% python3 -q
>>> import numpy as np
>>> import numpy.linalg as la
>>> np.set_printoptions(precision=3, suppress=True, linewidth=160, legacy="1.25")
>>> A = np.array([[0.1, -0.7, 0.7, -1.4, -0.1, -0.2, -0.3],
...     [1.4, 1.9, 0.6, 0.9, 0.1, -0.3, -0.6],
...     [-0.8, 0.6, -0.2, -0.1, -1.1, -1.0, 0.7],
...     [1.2, 0.6, 1.3, 1.2, 0.0, 0.4, -0.4],
...     [1.8, 0.8, 0.5, 2.1, 0.1, -2.2, 0.0],
...     [-0.2, -0.9, 0.1, 0.9, -0.5, 1.3, -0.6],
...     [-0.3, -0.8, 0.3, 0.6, 1.2, 0.8, -0.6],
...     [-0.2, -0.6, 0.1, -0.5, -0.8, -0.2, -0.1],
...     [0.9, 0.9, -1.1, 0.3, -1.7, 0.1, 0.0]])
>>> A @ A
Traceback (most recent call last):
  File "<python-input-4>", line 1, in <module>
    A @ A
    ~~^~~
ValueError: matmul: Input operand 1 has a mismatch in its core dimension 0, with gufunc signature (n?,k),(k,m?)->(n?,m?) (size 9 is different from 7)
>>> G = A.T @ A
>>> print(np.allclose(G, G.T))
True
>>> la.matrix_rank(G)
7
>>> (A @ A.T).shape
(9, 9)
>>> la.svd(A, compute_uv=False) ** 2
array([22.685, 10.82 ,  6.072,  3.465,  2.784,  1.355,  0.26 ])
>>> np.trace(G), round(float((A ** 2).sum()), 3)
(47.44, 47.44)
>>> np.diag(G)
array([ 8.27,  8.08,  4.15, 10.14,  6.46,  8.51,  1.83])
>>> la.eigvalsh(G)[::-1]
array([22.685, 10.82 ,  6.072,  3.465,  2.784,  1.355,  0.26 ])
>>> hat = A @ la.solve(A.T @ A, A.T)
>>> la.matrix_rank(np.eye(9) - hat)
2
>>> np.unravel_index(np.abs(A).argmax(), A.shape)
(4, 5)
>>> A.mean(axis=0)
array([ 0.433,  0.2  ,  0.256,  0.444, -0.311, -0.144, -0.211])
>>> la.matrix_rank(A)
7
>>> A.shape
(9, 7)
>>> A.sum(axis=0)
array([ 3.9,  1.8,  2.3,  4. , -2.8, -1.3, -1.9])
>>> np.zeros(9, 7)
Traceback (most recent call last):
  File "<python-input-20>", line 1, in <module>
    np.zeros(9, 7)
    ~~~~~~~~^^^^^^
TypeError: Cannot interpret '7' as a data type
>>> print(round(float(la.norm(A)), 3))
6.888
>>> x0 = np.array([-2, -2, 2, 2, 1, -2, -1])
>>> h = np.maximum(A @ x0, 0)
>>> h.round(3) + 0
array([0.4, 0. , 0. , 1. , 4.5, 1.7, 4.2, 0.5, 0. ])
>>> np.round(np.tanh(A @ x0), 3) + 0
array([ 0.38 , -0.98 ,  0.   ,  0.762,  1.   ,  0.935,  1.   ,  0.462, -1.   ])
>>> np.flatnonzero(h > 1e-9)
array([0, 3, 4, 5, 6, 7])
